In [1]: import numpy as np

In [2]: np.set_printoptions(precision=2, suppress=True, linewidth=160)

In [3]: def tidy(a):
   ...:     return np.round(a, 2) + 0
   ...: 

In [4]: basis = np.array([[1, 2, 1], [1, 2, 2]])

In [5]: rng = np.random.default_rng(678624)

In [6]: data = rng.normal(size=(20, 2)) @ basis + np.array([1, 1, -1])

In [7]: tidy(data)
Out[7]: 
array([[ 1.28,  1.56,  0.41],
       [-2.11, -5.21, -5.01],
       [ 0.69,  0.38, -1.14],
       [ 2.35,  3.7 ,  2.55],
       [-0.22, -1.45, -0.95],
       [ 1.49,  1.98, -0.3 ],
       [-1.02, -3.03, -4.97],
       [-1.26, -3.52, -5.03],
       [-0.21, -1.42, -2.54],
       [ 0.6 ,  0.21, -1.92],
       [-0.21, -1.42, -2.89],
       [ 1.72,  2.45,  0.2 ],
       [ 2.35,  3.7 ,  0.98],
       [ 1.69,  2.37,  0.25],
       [-0.55, -2.11, -2.69],
       [ 0.84,  0.67, -1.46],
       [ 0.22, -0.55, -2.75],
       [ 0.07, -0.87, -2.75],
       [ 1.84,  2.67,  1.56],
       [-0.72, -2.44, -3.4 ]])

In [8]: cen = data - data.mean(axis=0)

In [9]: V = np.linalg.svd(cen)[2][:2]

In [10]: B = cen - cen @ V.T @ V

In [11]: tidy(np.linalg.norm(B) / np.linalg.norm(cen))
Out[11]: np.float64(0.0)

In [12]: basis = data[[11, 4]].astype(float)

In [13]: for _ in range(5):
    ...:     idx = np.linalg.norm(data[:, None] - basis, axis=-1).argmin(axis=1)
    ...:     basis = np.array([data[idx == j].mean(axis=0) for j in range(2)])
    ...: 

In [14]: idx
Out[14]: array([0, 1, 1, 0, 1, 0, 1, 1, 1, 1, 1, 0, 0, 0, 1, 1, 1, 1, 0, 1])

In [15]: tidy(basis)
Out[15]: 
array([[ 1.82,  2.63,  0.81],
       [-0.3 , -1.6 , -2.88]])

In [16]: np.bincount(idx)
Out[16]: array([ 7, 13])

In [17]: tidy(basis[1] - basis[0])
Out[17]: array([-2.12, -4.23, -3.69])

In [18]: np.abs(basis[1] - basis[0]).argmax()
Out[18]: np.int64(1)

In [19]: B = basis / np.sqrt((basis ** 2).mean(axis=1, keepdims=True))

In [20]: tidy(np.linalg.norm(B, axis=1))
Out[20]: array([1.73, 1.73])

In [21]: tidy(basis - basis.mean(axis=1, keepdims=True))
Out[21]: 
array([[ 0.06,  0.88, -0.95],
       [ 1.29,  0.  , -1.29]])

In [22]: np.linalg.matrix_rank(B) == np.linalg.matrix_rank(basis)
Out[22]: np.True_

In [23]: feats = np.loadtxt("case3.csv", delimiter=",")

In [24]: print(feats)
[[1.   0.2  0.04]
 [0.2  1.   0.2 ]
 [0.04 0.2  1.  ]]

In [25]: # symmetric

In [26]: cov = data.T @ data

In [27]: (data @ data.T).shape
Out[27]: (20, 20)

In [28]: print(tidy(np.diag(cov)))
[ 33.72 119.53 142.11]

In [29]: tidy(cov)
Out[29]: 
array([[ 33.72,  58.6 ,  35.26],
       [ 58.6 , 119.53, 102.38],
       [ 35.26, 102.38, 142.11]])

In [30]: np.linalg.matrix_rank(cov)
Out[30]: np.int64(3)

In [31]: x0 = np.ones(3)

In [32]: for _ in range(7):
    ...:     x0 = feats @ x0
    ...:     x0 /= np.linalg.norm(x0)
    ...:     print(round(x0 @ feats @ x0, 2))
    ...: 
1.3
1.3
1.3
1.3
1.3
1.3
1.3

In [33]: tidy(x0)
Out[33]: array([0.52, 0.68, 0.52])
